$ ipython --no-banner

In [1]: import numpy as np

In [2]: np.set_printoptions(precision=2, suppress=True, linewidth=120)

In [3]: Y = np.array([[-2.7, -0.5, 0.8],
   ...:     [-1.4, -0.4, 0.1],
   ...:     [-1.4, 0.5, -1.7],
   ...:     [0.3, 0.1, 1.0]])

In [4]: Z = np.array([[-0.2, -1.5, -0.3, -0.7, 1.2, -2.3, -0.5, 0.4, 1.6],
   ...:     [1.2, -0.7, 0.8, 1.3, 0.6, 0.0, 0.5, -1.9, 0.0],
   ...:     [0.1, 0.2, -0.9, 0.7, 1.0, 2.4, 1.3, -0.4, -0.3]])

In [5]: J = Y @ Z

In [6]: J
Out[6]: 
array([[ 0.02,  4.56, -0.31,  1.8 , -2.74,  8.13,  2.14, -0.45, -4.56],
       [-0.19,  2.4 ,  0.01,  0.53, -1.82,  3.46,  0.63,  0.16, -2.27],
       [ 0.71,  1.41,  2.35,  0.44, -3.08, -0.86, -1.26, -0.83, -1.73],
       [ 0.16, -0.32, -0.91,  0.62,  1.42,  1.71,  1.2 , -0.47,  0.18]])

In [7]: rng = np.random.default_rng(25858)

In [8]: Y = J + rng.integers(-2, 3, (4, 3)) @ rng.integers(-2, 3, (3, 9))

In [9]: Y
Out[9]: 
array([[-1.98,  2.56, -0.31,  3.8 ,  5.26, 10.13, -3.86,  3.55, -8.56],
       [-6.19, -1.6 , -3.99, -3.47, -1.82,  3.46,  4.63, -3.84, -2.27],
       [ 4.71,  1.41,  4.35,  4.44, -7.08, -4.86, -3.26, -0.83,  6.27],
       [-1.84, -3.32, -1.91,  1.62,  3.42,  0.71, -0.8 , -0.47,  2.18]])

In [10]: Y - J
Out[10]: 
array([[-2., -2.,  0.,  2.,  8.,  2., -6.,  4., -4.],
       [-6., -4., -4., -4.,  0.,  0.,  4., -4.,  0.],
       [ 4.,  0.,  2.,  4., -4., -4., -2.,  0.,  8.],
       [-2., -3., -1.,  1.,  2., -1., -2.,  0.,  2.]])

In [11]: np.abs(Y - J).sum(axis=1)
Out[11]: array([30., 26., 28., 14.])

In [12]: np.round(np.linalg.svd(Y - J, compute_uv=False), 2) + 0
Out[12]: array([14.43, 12.58,  7.84,  0.  ])

In [13]: np.linalg.matrix_rank(Y - J, tol=1e-8)
Out[13]: np.int64(3)

In [14]: left, s, Vt = np.linalg.svd(J)

In [15]: np.argmax(s[:-1] / (s[1:] + 1e-6)) + 1
Out[15]: np.int64(3)

In [16]: s.round(2) + 0
Out[16]: array([12.34,  5.28,  1.3 ,  0.  ])

In [17]: Y = left[:, :3] @ np.diag(s[:3]) @ Vt[:3]

In [18]: round(float(np.abs(J - Y).max()), 2)
Out[18]: 0.0

In [19]: np.linalg.matrix_rank(J, rtol=0.05)
Out[19]: np.int64(3)

In [20]: G = J.T @ J

In [21]: round(float(np.trace(G)), 2), round(float((J ** 2).sum()), 2)
Out[21]: (181.92, 181.92)

In [22]: np.round(np.linalg.svd(J, compute_uv=False) ** 2, 2) + 0
Out[22]: array([152.33,  27.91,   1.68,   0.  ])

In [23]: f, r1 = J[2], J[1]

In [24]: round(f @ f, 2)
Out[24]: np.float64(23.7)

In [25]: round(f @ r1, 2)
Out[25]: np.float64(9.14)

In [26]: p = (f @ r1) / (f @ f) * f

In [27]: round(float((r1 - p) @ f), 2)
Out[27]: -0.0

In [28]: mat = np.load("w.npy")

In [29]: mat
Out[29]: 
array([[ 1.  ,  0.  ,  0.  ,  0.  ,  0.  ,  0.  ,  0.  ,  0.  ,  0.  ,  0.  ,  0.  ,  0.  ],
       [ 0.  ,  1.  ,  0.  ,  0.  ,  0.  ,  0.  ,  0.  ,  0.  ,  0.  ,  0.  ,  0.  ,  0.  ],
       [ 0.  ,  0.  , -0.71,  0.  ,  0.  ,  0.  ,  0.  ,  0.  ,  0.  , -0.71,  0.  ,  0.  ],
       [ 0.  ,  0.  ,  0.  ,  1.  ,  0.  ,  0.  ,  0.  ,  0.  ,  0.  ,  0.  ,  0.  ,  0.  ],
       [ 0.  ,  0.  ,  0.  ,  0.  ,  1.  ,  0.  ,  0.  ,  0.  ,  0.  ,  0.  ,  0.  ,  0.  ],
       [ 0.  ,  0.  ,  0.  ,  0.  ,  0.  ,  1.  ,  0.  ,  0.  ,  0.  ,  0.  ,  0.  ,  0.  ],
       [ 0.  ,  0.  ,  0.  ,  0.  ,  0.  ,  0.  ,  1.  ,  0.  ,  0.  ,  0.  ,  0.  ,  0.  ],
       [ 0.  ,  0.  ,  0.  ,  0.  ,  0.  ,  0.  ,  0.  ,  1.  ,  0.  ,  0.  ,  0.  ,  0.  ],
       [ 0.  ,  0.  ,  0.  ,  0.  ,  0.  ,  0.  ,  0.  ,  0.  ,  1.  ,  0.  ,  0.  ,  0.  ],
       [ 0.  ,  0.  ,  0.71,  0.  ,  0.  ,  0.  ,  0.  ,  0.  ,  0.  , -0.71,  0.  ,  0.  ],
       [ 0.  ,  0.  ,  0.  ,  0.  ,  0.  ,  0.  ,  0.  ,  0.  ,  0.  ,  0.  ,  1.  ,  0.  ],
       [ 0.  ,  0.  ,  0.  ,  0.  ,  0.  ,  0.  ,  0.  ,  0.  ,  0.  ,  0.  ,  0.  ,  1.  ]])

In [30]: np.round(mat @ mat.T, 2) + 0
Out[30]: 
array([[1., 0., 0., 0., 0., 0., 0., 0., 0., 0., 0., 0.],
       [0., 1., 0., 0., 0., 0., 0., 0., 0., 0., 0., 0.],
       [0., 0., 1., 0., 0., 0., 0., 0., 0., 0., 0., 0.],
       [0., 0., 0., 1., 0., 0., 0., 0., 0., 0., 0., 0.],
       [0., 0., 0., 0., 1., 0., 0., 0., 0., 0., 0., 0.],
       [0., 0., 0., 0., 0., 1., 0., 0., 0., 0., 0., 0.],
       [0., 0., 0., 0., 0., 0., 1., 0., 0., 0., 0., 0.],
       [0., 0., 0., 0., 0., 0., 0., 1., 0., 0., 0., 0.],
       [0., 0., 0., 0., 0., 0., 0., 0., 1., 0., 0., 0.],
       [0., 0., 0., 0., 0., 0., 0., 0., 0., 1., 0., 0.],
       [0., 0., 0., 0., 0., 0., 0., 0., 0., 0., 1., 0.],
       [0., 0., 0., 0., 0., 0., 0., 0., 0., 0., 0., 1.]])

In [31]: np.linalg.pinv(mat)
Out[31]: 
array([[ 1.  ,  0.  ,  0.  ,  0.  ,  0.  ,  0.  ,  0.  ,  0.  ,  0.  ,  0.  ,  0.  ,  0.  ],
       [ 0.  ,  1.  ,  0.  ,  0.  ,  0.  ,  0.  ,  0.  ,  0.  ,  0.  ,  0.  ,  0.  ,  0.  ],
       [ 0.  ,  0.  , -0.71,  0.  ,  0.  ,  0.  ,  0.  ,  0.  ,  0.  ,  0.71,  0.  ,  0.  ],
       [ 0.  ,  0.  ,  0.  ,  1.  ,  0.  ,  0.  ,  0.  ,  0.  ,  0.  ,  0.  ,  0.  ,  0.  ],
       [ 0.  ,  0.  ,  0.  ,  0.  ,  1.  ,  0.  ,  0.  ,  0.  ,  0.  ,  0.  ,  0.  ,  0.  ],
       [ 0.  ,  0.  ,  0.  ,  0.  ,  0.  ,  1.  ,  0.  ,  0.  ,  0.  ,  0.  ,  0.  ,  0.  ],
       [ 0.  ,  0.  ,  0.  ,  0.  ,  0.  ,  0.  ,  1.  ,  0.  ,  0.  ,  0.  ,  0.  ,  0.  ],
       [ 0.  ,  0.  ,  0.  ,  0.  ,  0.  ,  0.  ,  0.  ,  1.  ,  0.  ,  0.  ,  0.  ,  0.  ],
       [ 0.  ,  0.  ,  0.  ,  0.  ,  0.  ,  0.  ,  0.  ,  0.  ,  1.  ,  0.  ,  0.  ,  0.  ],
       [ 0.  ,  0.  , -0.71,  0.  ,  0.  ,  0.  ,  0.  ,  0.  ,  0.  , -0.71,  0.  ,  0.  ],
       [ 0.  ,  0.  ,  0.  ,  0.  ,  0.  ,  0.  ,  0.  ,  0.  ,  0.  ,  0.  ,  1.  ,  0.  ],
       [ 0.  ,  0.  ,  0.  ,  0.  ,  0.  ,  0.  ,  0.  ,  0.  ,  0.  ,  0.  ,  0.  ,  1.  ]])

In [32]: z = rng.permutation(12)

In [33]: Y = mat[:, z] * rng.choice([-1, 1], 12)

In [34]: Y
Out[34]: 
array([[-0.  ,  0.  ,  0.  , -0.  , -0.  , -0.  , -0.  , -0.  , -1.  , -0.  , -0.  ,  0.  ],
       [-0.  ,  0.  ,  0.  , -0.  , -0.  , -0.  , -1.  , -0.  , -0.  , -0.  , -0.  ,  0.  ],
       [-0.  ,  0.  ,  0.  , -0.  , -0.  , -0.  , -0.  , -0.  , -0.  ,  0.71, -0.  , -0.71],
       [-0.  ,  0.  ,  1.  , -0.  , -0.  , -0.  , -0.  , -0.  , -0.  , -0.  , -0.  ,  0.  ],
       [-0.  ,  0.  ,  0.  , -0.  , -0.  , -1.  , -0.  , -0.  , -0.  , -0.  , -0.  ,  0.  ],
       [-0.  ,  0.  ,  0.  , -0.  , -1.  , -0.  , -0.  , -0.  , -0.  , -0.  , -0.  ,  0.  ],
       [-1.  ,  0.  ,  0.  , -0.  , -0.  , -0.  , -0.  , -0.  , -0.  , -0.  , -0.  ,  0.  ],
       [-0.  ,  1.  ,  0.  , -0.  , -0.  , -0.  , -0.  , -0.  , -0.  , -0.  , -0.  ,  0.  ],
       [-0.  ,  0.  ,  0.  , -0.  , -0.  , -0.  , -0.  , -1.  , -0.  , -0.  , -0.  ,  0.  ],
       [-0.  ,  0.  ,  0.  , -0.  , -0.  , -0.  , -0.  , -0.  , -0.  ,  0.71, -0.  ,  0.71],
       [-0.  ,  0.  ,  0.  , -1.  , -0.  , -0.  , -0.  , -0.  , -0.  , -0.  , -0.  ,  0.  ],
       [-0.  ,  0.  ,  0.  , -0.  , -0.  , -0.  , -0.  , -0.  , -0.  , -0.  , -1.  ,  0.  ]])

In [35]: left, _, Vt = np.linalg.svd(mat.T @ Y)

In [36]: np.round(left @ Vt, 2) + 0
Out[36]: 
array([[ 0.,  0.,  0.,  0.,  0.,  0.,  0.,  0., -1.,  0.,  0.,  0.],
       [ 0.,  0.,  0.,  0.,  0.,  0., -1.,  0.,  0.,  0.,  0.,  0.],
       [ 0.,  0.,  0.,  0.,  0.,  0.,  0.,  0.,  0.,  0.,  0.,  1.],
       [ 0.,  0.,  1.,  0.,  0.,  0.,  0.,  0.,  0.,  0.,  0.,  0.],
       [ 0.,  0.,  0.,  0.,  0., -1.,  0.,  0.,  0.,  0.,  0.,  0.],
       [ 0.,  0.,  0.,  0., -1.,  0.,  0.,  0.,  0.,  0.,  0.,  0.],
       [-1.,  0.,  0.,  0.,  0.,  0.,  0.,  0.,  0.,  0.,  0.,  0.],
       [ 0.,  1.,  0.,  0.,  0.,  0.,  0.,  0.,  0.,  0.,  0.,  0.],
       [ 0.,  0.,  0.,  0.,  0.,  0.,  0., -1.,  0.,  0.,  0.,  0.],
       [ 0.,  0.,  0.,  0.,  0.,  0.,  0.,  0.,  0., -1.,  0.,  0.],
       [ 0.,  0.,  0., -1.,  0.,  0.,  0.,  0.,  0.,  0.,  0.,  0.],
       [ 0.,  0.,  0.,  0.,  0.,  0.,  0.,  0.,  0.,  0., -1.,  0.]])

In [37]: z
Out[37]: array([ 6,  7,  3, 10,  5,  4,  1,  8,  0,  9, 11,  2])

In [38]: x = np.array([1, 0, 0, 3, 3, 2, 2, 1, 2, 1, 3, 2])

In [39]: np.abs(np.linalg.eigvals(mat))
Out[39]: array([1., 1., 1., 1., 1., 1., 1., 1., 1., 1., 1., 1.])

In [40]: np.linalg.inv(mat)
Out[40]: 
array([[ 1.  ,  0.  ,  0.  ,  0.  ,  0.  ,  0.  ,  0.  ,  0.  ,  0.  ,  0.  ,  0.  ,  0.  ],
       [ 0.  ,  1.  ,  0.  ,  0.  ,  0.  ,  0.  ,  0.  ,  0.  ,  0.  ,  0.  ,  0.  ,  0.  ],
       [ 0.  ,  0.  , -0.71,  0.  ,  0.  ,  0.  ,  0.  ,  0.  ,  0.  ,  0.71,  0.  ,  0.  ],
       [ 0.  ,  0.  ,  0.  ,  1.  ,  0.  ,  0.  ,  0.  ,  0.  ,  0.  ,  0.  ,  0.  ,  0.  ],
       [ 0.  ,  0.  ,  0.  ,  0.  ,  1.  ,  0.  ,  0.  ,  0.  ,  0.  ,  0.  ,  0.  ,  0.  ],
       [ 0.  ,  0.  ,  0.  ,  0.  ,  0.  ,  1.  ,  0.  ,  0.  ,  0.  ,  0.  ,  0.  ,  0.  ],
       [ 0.  ,  0.  ,  0.  ,  0.  ,  0.  ,  0.  ,  1.  ,  0.  ,  0.  ,  0.  ,  0.  ,  0.  ],
       [ 0.  ,  0.  ,  0.  ,  0.  ,  0.  ,  0.  ,  0.  ,  1.  ,  0.  ,  0.  ,  0.  ,  0.  ],
       [ 0.  ,  0.  ,  0.  ,  0.  ,  0.  ,  0.  ,  0.  ,  0.  ,  1.  ,  0.  ,  0.  ,  0.  ],
       [-0.  , -0.  , -0.71, -0.  , -0.  , -0.  , -0.  , -0.  , -0.  , -0.71, -0.  , -0.  ],
       [ 0.  ,  0.  ,  0.  ,  0.  ,  0.  ,  0.  ,  0.  ,  0.  ,  0.  ,  0.  ,  1.  ,  0.  ],
       [ 0.  ,  0.  ,  0.  ,  0.  ,  0.  ,  0.  ,  0.  ,  0.  ,  0.  ,  0.  ,  0.  ,  1.  ]])

In [41]: f, r1 = mat[4], mat[7]

In [42]: f @ r1
Out[42]: np.float64(0.0)

In [43]: p = (f @ r1) / (f @ f) * f

In [44]: (r1 - p) @ f
Out[44]: np.float64(0.0)

In [45]: r1 - p
Out[45]: array([0., 0., 0., 0., 0., 0., 0., 1., 0., 0., 0., 0.])

In [46]: A = np.load("dump.npy")

In [47]: A
Out[47]: 
array([[ 0.,  0.,  0.,  0.,  0.,  0.,  0.,  0., -2.],
       [ 0.,  0.,  0.,  0.,  0.,  0.,  0.,  0., -8.],
       [ 0.,  0.,  0.,  0.,  0.,  0.,  0.,  0., -8.],
       [ 0.,  0.,  0.,  0.,  0.,  0.,  0.,  0., -6.],
       [ 0.,  0.,  0.,  0.,  0.,  0.,  0.,  0., -6.],
       [ 0.,  0.,  0.,  0.,  0.,  0.,  0.,  0., -2.],
       [ 0.,  0.,  0.,  0.,  0.,  0.,  0.,  0., -7.],
       [ 0.,  0.,  0.,  0.,  0.,  0.,  0.,  0.,  0.],
       [-2., -8., -8., -6., -6., -2., -7.,  0.,  0.]])

In [48]: A @ np.linalg.pinv(A) @ A
Out[48]: 
array([[ 0.,  0.,  0.,  0.,  0.,  0.,  0.,  0., -2.],
       [ 0.,  0.,  0.,  0.,  0.,  0.,  0.,  0., -8.],
       [ 0.,  0.,  0.,  0.,  0.,  0.,  0.,  0., -8.],
       [ 0.,  0.,  0.,  0.,  0.,  0.,  0.,  0., -6.],
       [ 0.,  0.,  0.,  0.,  0.,  0.,  0.,  0., -6.],
       [ 0.,  0.,  0.,  0.,  0.,  0.,  0.,  0., -2.],
       [ 0.,  0.,  0.,  0.,  0.,  0.,  0.,  0., -7.],
       [ 0.,  0.,  0.,  0.,  0.,  0.,  0.,  0.,  0.],
       [-2., -8., -8., -6., -6., -2., -7.,  0.,  0.]])

In [49]: np.linalg.lstsq(A[:-1].T, A[-1])[2]
Out[49]: np.int32(1)

In [50]: np.abs(np.diag(np.linalg.qr(A)[1])) > 1e-9
Out[50]: array([ True, False, False, False, False, False, False, False,  True])

In [51]: np.allclose(A[:-1].T @ np.linalg.lstsq(A[:-1].T, A[-1])[0], A[-1])
Out[51]: False

In [52]: rk = np.linalg.matrix_rank(A)

In [53]: rk
Out[53]: np.int64(2)

In [54]: N = np.linalg.svd(A)[2][rk:].T

In [55]: [int(np.linalg.matrix_rank(A[:, :j + 1])) for j in range(9)]
Out[55]: [1, 1, 1, 1, 1, 1, 1, 1, 2]

In [56]: N.shape
Out[56]: (9, 7)
